In [1]: import numpy as np

In [2]: np.set_printoptions(precision=2, suppress=True, linewidth=140, floatmode="fixed")

In [3]: Z = np.sign(np.array([[1, 1, 2], [-2, -2, -2], [-2, -2, 2]]))

In [4]: A2 = (np.tril(Z, -1) + np.eye(3)) @ (np.triu(Z, 1) + np.eye(3))

In [5]: evals = np.array([0, 1, 5])

In [6]: K = np.rint(A2 * evals @ np.linalg.inv(A2)) + 0

In [7]: K
Out[7]: 
array([[ 13.00,   7.00,   6.00],
       [-20.00, -10.00, -10.00],
       [  4.00,   1.00,   3.00]])

In [8]: Uu, sv, VT = np.linalg.svd(K)

In [9]: evecs = VT[:(sv > 1e-8).sum()]

In [10]: rng = np.random.default_rng(761804)

In [11]: vec = K[2] + 5 * K[1] + rng.integers(2) * np.eye(3)[2]

In [12]: vec
Out[12]: array([-96.00, -49.00, -46.00])

In [13]: np.linalg.matrix_rank(np.vstack([K, vec]))
Out[13]: np.int64(3)

In [14]: np.allclose(evecs.T @ evecs @ vec, vec)
Out[14]: False

In [15]: np.diag(evecs.T @ evecs)
Out[15]: array([0.67, 0.67, 0.67])

In [16]: round(np.linalg.norm(vec - evecs.T @ evecs @ vec), 2)
Out[16]: np.float64(0.58)

In [17]: A2 = np.array([[1.1], [-1.2], [0.3], [0.7]])

In [18]: Z = np.array([[1.7, 0.7, 2.0]])

In [19]: data = A2 @ Z

In [20]: data
Out[20]: 
array([[ 1.87,  0.77,  2.20],
       [-2.04, -0.84, -2.40],
       [ 0.51,  0.21,  0.60],
       [ 1.19,  0.49,  1.40]])

In [21]: Uu, sv, VT = np.linalg.svd(data)

In [22]: sv.round(2) + 0
Out[22]: array([4.88, 0.00, 0.00])

In [23]: A2 = Uu[:, :1] @ np.diag(sv[:1]) @ VT[:1]

In [24]: A2
Out[24]: 
array([[ 1.87,  0.77,  2.20],
       [-2.04, -0.84, -2.40],
       [ 0.51,  0.21,  0.60],
       [ 1.19,  0.49,  1.40]])

In [25]: np.linalg.matrix_rank(data, rtol=0.05)
Out[25]: np.int64(1)
